$ python3 -q
>>> import numpy as np
>>> np.set_printoptions(precision=2, suppress=True, linewidth=200, legacy="1.25")
>>> B = np.array([[3, -3], [1, 1]])
>>> W2 = np.array([[-3, 3, -3], [3, -2, 3], [2, 3, 0]])
>>> K = np.kron(B, W2)
>>> K
array([[-9,  9, -9,  9, -9,  9],
       [ 9, -6,  9, -9,  6, -9],
       [ 6,  9,  0, -6, -9,  0],
       [-3,  3, -3, -3,  3, -3],
       [ 3, -2,  3,  3, -2,  3],
       [ 2,  3,  0,  2,  3,  0]])
>>> t3 = np.stack([K, 2 * K, K[::-1]])
>>> np.linalg.norm(t3, axis=(1, 2))
array([35.21, 70.43, 35.21])
>>> np.linalg.det(t3)
array([  7776., 497664.,  -7776.])
>>> np.einsum("bij,cij->bc", t3, t3)
array([[1240, 2480,    0],
       [2480, 4960,    0],
       [   0,    0, 1240]])
>>> t3.sum(axis=0)
array([[-25,  30, -27,  29, -24,  27],
       [ 30, -20,  30, -24,  16, -24],
       [ 15,  30,  -3, -21, -24,  -3],
       [ -3,  18,  -9, -15,   0,  -9],
       [ 18, -12,  18,   0,   0,   0],
       [ -3,  18,  -9,  15,   0,   9]])
>>> np.linalg.matrix_rank(t3)
array([6, 6, 6])
>>> B = np.array([[-3, 8, 3], [8, 0, 9], [-9, -5, 1], [4, 7, 3], [5, 0, 9], [3, 6, 8]])
>>> np.vstack([K, B.T]).shape
(9, 6)
>>> np.linalg.matrix_rank(K @ B)
3
>>> np.linalg.matrix_rank(np.vstack([K, B.T]))
6
>>> B = K[0, 0] * K[1:] - np.outer(K[1:, 0], K[0])
>>> B
array([[   0,  -27,    0,    0,   27,    0],
       [   0, -135,   54,    0,  135,  -54],
       [   0,    0,    0,   54,  -54,   54],
       [   0,   -9,    0,  -54,   45,  -54],
       [   0,  -45,   18,  -36,   -9,  -18]])
>>> np.flatnonzero(~B.round(6).any(axis=1))
array([], dtype=int64)
>>> K[:, 0] / K[0, 0]
array([ 1.  , -1.  , -0.67,  0.33, -0.33, -0.22])
>>> rng = np.random.default_rng(64537)
>>> idx = rng.permutation(6)
>>> idx
array([1, 0, 4, 5, 3, 2])
>>> B = K[idx][:, idx]
>>> np.allclose(B, K)
False
>>> np.sort(np.abs(np.linalg.eigvals(B)))
array([ 1.65,  1.65,  3.73,  3.73, 14.33, 14.33])
>>> np.trace(B)
-20
>>> round(float(np.linalg.det(B)), 2), np.round(np.linalg.det(K[idx]), 2)
(7776.0, 7776.0)
>>> m1 = np.loadtxt("sample3.csv", delimiter=",")
>>> m1
array([[ 10.,  10.,  -7.],
       [  0.,   6.,   0.],
       [ 14.,  20., -11.]])
>>> round(float(np.linalg.det(m1.T)), 2)
-72.0
>>> np.einsum("ij,ji->", m1, m1)
61.0
>>> round(float(np.linalg.eigvals(m1).sum().real), 2)
5.0
>>> np.round(np.linalg.det(m1[::-1]), 2)
72.0
>>> np.linalg.eigvals(m1)
array([ 3., -4.,  6.])
>>> vec = np.array([3, 3, 0])
>>> y = m1 @ vec
>>> c, lr = np.zeros(3), 1 / np.linalg.norm(m1, 2) ** 2
>>> for i in range(30):
...     c -= lr * m1.T @ (m1 @ c - y)
...     if i % 5 == 0: print(i, round(np.linalg.norm(m1 @ c - y), 2))
... 
0 1.25
5 1.19
10 1.14
15 1.1
20 1.06
25 1.03
>>> c
array([ 2.02,  2.86, -1.53])
>>> B = np.array([[2, 1, 0, 0, 0],
...     [2, 1, 5, 2, 2],
...     [2, 0, 4, 2, 1],
...     [2, 2, 1, 1, 1],
...     [3, 5, 2, 4, 2]])
>>> W0 = np.tril(B)
>>> W0
array([[2, 0, 0, 0, 0],
       [2, 1, 0, 0, 0],
       [2, 0, 4, 0, 0],
       [2, 2, 1, 1, 0],
       [3, 5, 2, 4, 2]])
>>> # triangular, det is the product of the diagonal
>>> hat = np.triu(np.array([[7, 4, 7, 3, 4],
...     [2, 0, 0, 2, 4],
...     [2, 2, 8, 2, 3],
...     [7, 6, 0, 7, 0],
...     [1, 8, 1, 5, 0]]), 1) + np.eye(5)
>>> B = hat @ W0 @ np.linalg.inv(hat)
>>> np.round(np.linalg.det(B), 2)
16.0
>>> np.poly(B)
array([  1., -10.,  37., -64.,  52., -16.])
